In [1]: import numpy as np

In [2]: np.set_printoptions(precision=1, suppress=True, linewidth=120)

In [3]: J = np.array([[0, 0, 0, 0],
   ...:     [0, 0, 0, 0],
   ...:     [2, 17, 7, 8],
   ...:     [0, 0, 0, 0],
   ...:     [2, 9, 5, 6],
   ...:     [0, 0, 0, 0],
   ...:     [0, 0, 0, 0],
   ...:     [2, 9, 5, 6],
   ...:     [7, 3, 8, 9],
   ...:     [0, 8, 2, 2],
   ...:     [7, 11, 10, 11],
   ...:     [0, 0, 0, 0],
   ...:     [2, 9, 5, 6],
   ...:     [0, 8, 2, 2],
   ...:     [0, 0, 0, 0],
   ...:     [2, 9, 5, 6]])

In [4]: Uu, s, Vh = np.linalg.svd(J)

In [5]: vecs = Vh[:(s > 1e-8).sum()]

In [6]: rng = np.random.default_rng(96)

In [7]: x0 = J[13] + -3 * J[7] + rng.integers(2) * np.eye(4)[1]

In [8]: x0
Out[8]: array([ -6., -18., -13., -16.])

In [9]: np.allclose(vecs.T @ vecs @ x0, x0)
Out[9]: False

In [10]: K = np.loadtxt("dump.csv", delimiter=",")

In [11]: K
Out[11]: 
array([[16., 18.,  3., 16., 17., 17.,  0.],
       [ 0.,  0.,  0.,  0.,  0.,  0., 11.],
       [ 9., 10.,  1.,  7.,  9.,  9.,  0.],
       [ 9., 10.,  1.,  7.,  9.,  9.,  0.],
       [ 0.,  0.,  0.,  0.,  0.,  0., 11.],
       [ 0.,  0.,  0.,  0.,  0.,  0., 19.],
       [ 9., 10.,  1.,  7.,  9.,  9.,  0.],
       [ 9., 10.,  1.,  7.,  9.,  9.,  0.],
       [16., 18.,  3., 16., 17., 17.,  0.],
       [ 0.,  0.,  0.,  0.,  0.,  0., 19.],
       [ 2.,  2.,  0.,  0.,  1.,  1.,  3.],
       [16., 18.,  3., 16., 17., 17.,  0.],
       [ 2.,  2.,  0.,  0.,  1.,  1.,  3.],
       [ 9., 10.,  1.,  7.,  9.,  9.,  0.],
       [ 0.,  0.,  0.,  0.,  0.,  0., 19.],
       [ 9., 10.,  1.,  7.,  9.,  9.,  0.]])

In [12]: np.round(np.linalg.norm(K[6] - K[3]), 1)
Out[12]: np.float64(0.0)

In [13]: np.round(np.linalg.norm(K) ** 2 / np.linalg.norm(K, 2) ** 2, 1)
Out[13]: np.float64(1.2)

In [14]: round(float(np.linalg.norm(K, "nuc")), 1)
Out[14]: 122.8

In [15]: round(float(np.linalg.norm(K, 1)), 1), np.round(np.linalg.norm(K, np.inf), 1)
Out[15]: (118.0, np.float64(87.0))

In [16]: np.linalg.norm(K, axis=1).argmax()
Out[16]: np.int64(0)

In [17]: Uu, s, Vh = np.linalg.svd(K)

In [18]: s.round(1) + 0
Out[18]: array([81.4, 36.6,  4. ,  0.8,  0. ,  0. ,  0. ])

In [19]: np.argmax(s[:-1] / (s[1:] + 1e-6)) + 1
Out[19]: np.int64(4)

In [20]: out = Uu[:, :4] @ np.diag(s[:4]) @ Vh[:4]

In [21]: np.linalg.matrix_rank(K, rtol=0.05)
Out[21]: np.int64(2)

In [22]: out.round(1) + 0
Out[22]: 
array([[16., 18.,  3., 16., 17., 17.,  0.],
       [ 0.,  0.,  0.,  0.,  0.,  0., 11.],
       [ 9., 10.,  1.,  7.,  9.,  9.,  0.],
       [ 9., 10.,  1.,  7.,  9.,  9.,  0.],
       [ 0.,  0.,  0.,  0.,  0.,  0., 11.],
       [ 0.,  0.,  0.,  0.,  0.,  0., 19.],
       [ 9., 10.,  1.,  7.,  9.,  9.,  0.],
       [ 9., 10.,  1.,  7.,  9.,  9.,  0.],
       [16., 18.,  3., 16., 17., 17.,  0.],
       [ 0.,  0.,  0.,  0.,  0.,  0., 19.],
       [ 2.,  2.,  0.,  0.,  1.,  1.,  3.],
       [16., 18.,  3., 16., 17., 17.,  0.],
       [ 2.,  2.,  0.,  0.,  1.,  1.,  3.],
       [ 9., 10.,  1.,  7.,  9.,  9.,  0.],
       [ 0.,  0.,  0.,  0.,  0.,  0., 19.],
       [ 9., 10.,  1.,  7.,  9.,  9.,  0.]])

In [23]: round(np.linalg.norm(K - out, 2), 1), round(float(s[4]), 1)
Out[23]: (np.float64(0.0), 0.0)

In [24]: Xs = K - K.mean(axis=0)

In [25]: Uu, s, Vh = np.linalg.svd(Xs, full_matrices=False)

In [26]: np.linalg.matrix_rank(Xs)
Out[26]: np.int64(4)

In [27]: round(float((s ** 2).sum() ** 2 / (s ** 4).sum()), 1)
Out[27]: 1.2

In [28]: np.abs(Vh[0]).argmax()
Out[28]: np.int64(1)

In [29]: (np.sign(Uu[:, 0]) == np.sign(Uu[0, 0])).astype(int)
Out[29]: array([1, 0, 1, 1, 0, 0, 1, 1, 1, 0, 0, 1, 0, 1, 0, 1])

In [30]: np.round(s ** 2 / (s ** 2).sum(), 1) + 0
Out[30]: array([0.9, 0.1, 0. , 0. , 0. , 0. , 0. ])

In [31]: Vh[0] * np.sign(Vh[0, np.abs(Vh[0]).argmax()])
Out[31]: array([ 0.4,  0.4,  0.1,  0.4,  0.4,  0.4, -0.4])

In [32]: np.searchsorted(np.cumsum(s ** 2) / (s ** 2).sum(), 0.9) + 1
Out[32]: np.int64(1)

In [33]: arr = np.array([[3.0, 0.0, 0.0, 0.0, 0.0],
    ...:     [0.0, 7.0, 2.0, 4.0, 2.0],
    ...:     [0.0, 2.0, 4.0, 2.0, 1.0],
    ...:     [0.0, 4.0, 2.0, 7.0, 2.0],
    ...:     [0.0, 2.0, 1.0, 2.0, 4.0]])

In [34]: # symmetric

In [35]: L = np.linalg.cholesky(arr)

In [36]: arr / np.sqrt(np.outer(np.diag(arr), np.diag(arr)))
Out[36]: 
array([[1. , 0. , 0. , 0. , 0. ],
       [0. , 1. , 0.4, 0.6, 0.4],
       [0. , 0.4, 1. , 0.4, 0.2],
       [0. , 0.6, 0.4, 1. , 0.4],
       [0. , 0.4, 0.2, 0.4, 1. ]])

In [37]: np.diag(L) ** 2
Out[37]: array([3. , 7. , 3.4, 4.5, 3.2])

In [38]: L
Out[38]: 
array([[1.7, 0. , 0. , 0. , 0. ],
       [0. , 2.6, 0. , 0. , 0. ],
       [0. , 0.8, 1.9, 0. , 0. ],
       [0. , 1.5, 0.5, 2.1, 0. ],
       [0. , 0.8, 0.2, 0.4, 1.8]])

In [39]: X = np.loadtxt("mat.csv", delimiter=",")

In [40]: X
Out[40]: 
array([[0., 0., 0., 0., 9., 6.],
       [0., 0., 0., 0., 0., 7.],
       [0., 0., 0., 0., 3., 6.],
       [0., 0., 0., 0., 6., 4.],
       [9., 0., 3., 6., 0., 0.],
       [6., 7., 6., 4., 0., 0.]])

In [41]: vals, vecs = np.linalg.eigh(X)

In [42]: x0 = np.array([0, 0, 0, -2, 2, 2])

In [43]: np.round(np.linalg.eigvalsh(X[1:, 1:]), 1) + 0
Out[43]: array([-11.1,  -4.7,   0. ,   4.7,  11.1])

In [44]: (np.sign(vecs[:, -1].round(6)) == np.sign(vecs[0, -1].round(6))).astype(int)
Out[44]: array([1, 1, 1, 1, 1, 1])

In [45]: np.abs(X).sum(axis=1).max(), round(np.abs(vals).max(), 1)
Out[45]: (np.float64(23.0), np.float64(15.1))
